% ipython --no-banner

In [1]: import numpy as np

In [2]: np.set_printoptions(precision=2, suppress=True, linewidth=200)

In [3]: rnd = lambda a: np.round(a, 2) + 0

In [4]: K = np.load("out17.npy")

In [5]: print(K)
[[ -5.74  -0.2   -7.48  -0.78   2.9  -12.37  11.18  -3.84  -3.04]
 [  1.01   1.28  11.43  -1.85  -5.69  -6.92  -1.48  -3.7   12.93]
 [  8.73   3.15  -0.31   2.97   4.4   11.27  -2.17  11.63  -4.32]
 [ -1.28  11.63   1.42  -3.8    0.12   4.85   3.97  14.36  -1.  ]
 [  3.21  -1.15  13.2    6.55   1.29  -9.58   4.86  -7.37   0.08]
 [ -0.17  13.21  -2.9    8.08  -3.76   3.57   0.37  -0.17 -11.17]
 [ -7.74  -2.81  -1.17  -6.23  12.2   -5.61   6.04   5.34   6.82]
 [  4.97   7.05  -5.84  12.58  -1.79  -0.83   8.04   4.13   6.91]
 [ -1.18   9.58  -7.52   0.71  -2.64   6.18   0.9   13.1   -5.67]
 [ -1.71   2.06   8.82  -3.98   7.74   6.38  12.41  -5.05   4.36]
 [ -6.66   1.52  -7.76  -1.65   7.53 -11.94  -8.14   0.39  -4.96]
 [-15.5   -4.66   4.05   5.93  -4.52   3.19   6.85   2.55   1.52]
 [  1.39 -10.39   6.77   0.52   7.06 -10.82  -5.69   6.52   1.47]]

In [6]: vec = np.array([-2, 2, -1, 2, 0, -1, 1, 1, -1])

In [7]: rhs = K @ vec

In [8]: print(rnd(np.linalg.lstsq(K, rhs)[0]))
[-2.  2. -1.  2.  0. -1.  1.  1. -1.]

In [9]: print(rnd(np.linalg.pinv(K) @ K))
[[1. 0. 0. 0. 0. 0. 0. 0. 0.]
 [0. 1. 0. 0. 0. 0. 0. 0. 0.]
 [0. 0. 1. 0. 0. 0. 0. 0. 0.]
 [0. 0. 0. 1. 0. 0. 0. 0. 0.]
 [0. 0. 0. 0. 1. 0. 0. 0. 0.]
 [0. 0. 0. 0. 0. 1. 0. 0. 0.]
 [0. 0. 0. 0. 0. 0. 1. 0. 0.]
 [0. 0. 0. 0. 0. 0. 0. 1. 0.]
 [0. 0. 0. 0. 0. 0. 0. 0. 1.]]

In [10]: rng = np.random.default_rng(805732)

In [11]: rhs = rhs + 0.1 * rng.normal(size=13)

In [12]: print(rnd(rhs))
[ 39.84 -25.74  -2.41  31.39  -1.62  53.65   8.88  41.22  43.87 -12.64  30.03  33.99 -19.05]

In [13]: coef, *_ = np.linalg.lstsq(K, rhs)

In [14]: print(rnd(coef))
[-1.99  2.01 -0.99  1.99  0.   -1.01  1.    1.   -1.  ]

In [15]: print([round(float(np.linalg.norm(np.linalg.solve(K.T @ K + lam * np.eye(9), K.T @ rhs))), 2) for lam in (0, 1, 10, 100)])
[4.12, 4.12, 4.04, 3.51]

In [16]: print(rnd(K.T @ (rhs - K @ coef)))
[0. 0. 0. 0. 0. 0. 0. 0. 0.]

In [17]: print(coef.round())
[-2.  2. -1.  2.  0. -1.  1.  1. -1.]

In [18]: print(rnd(np.linalg.norm(rhs - K @ coef)))
0.15

In [19]: t = np.radians(72)

In [20]: Rm = np.eye(9)

In [21]: Rm[2, 2] = Rm[4, 4] = np.cos(t)

In [22]: Rm[2, 4], Rm[4, 2] = -np.sin(t), np.sin(t)

In [23]: print(rnd(Rm))
[[ 1.    0.    0.    0.    0.    0.    0.    0.    0.  ]
 [ 0.    1.    0.    0.    0.    0.    0.    0.    0.  ]
 [ 0.    0.    0.31  0.   -0.95  0.    0.    0.    0.  ]
 [ 0.    0.    0.    1.    0.    0.    0.    0.    0.  ]
 [ 0.    0.    0.95  0.    0.31  0.    0.    0.    0.  ]
 [ 0.    0.    0.    0.    0.    1.    0.    0.    0.  ]
 [ 0.    0.    0.    0.    0.    0.    1.    0.    0.  ]
 [ 0.    0.    0.    0.    0.    0.    0.    1.    0.  ]
 [ 0.    0.    0.    0.    0.    0.    0.    0.    1.  ]]

In [24]: A2 = K @ Rm.T

In [25]: print(rnd(np.linalg.svd(K, compute_uv=False)), rnd(np.linalg.svd(A2, compute_uv=False)))
[39.8  29.44 27.27 25.48 20.65 18.31 16.44 15.69  8.77] [39.8  29.44 27.27 25.48 20.65 18.31 16.44 15.69  8.77]

In [26]: print(np.allclose(np.linalg.norm(K, axis=1), np.linalg.norm(A2, axis=1)))
True

In [27]: print(rnd(np.abs(A2 - K).max(axis=0)))
[ 0.    0.   13.46  0.   14.8   0.    0.    0.    0.  ]

In [28]: print(np.allclose(K @ K.T, A2 @ A2.T))
True
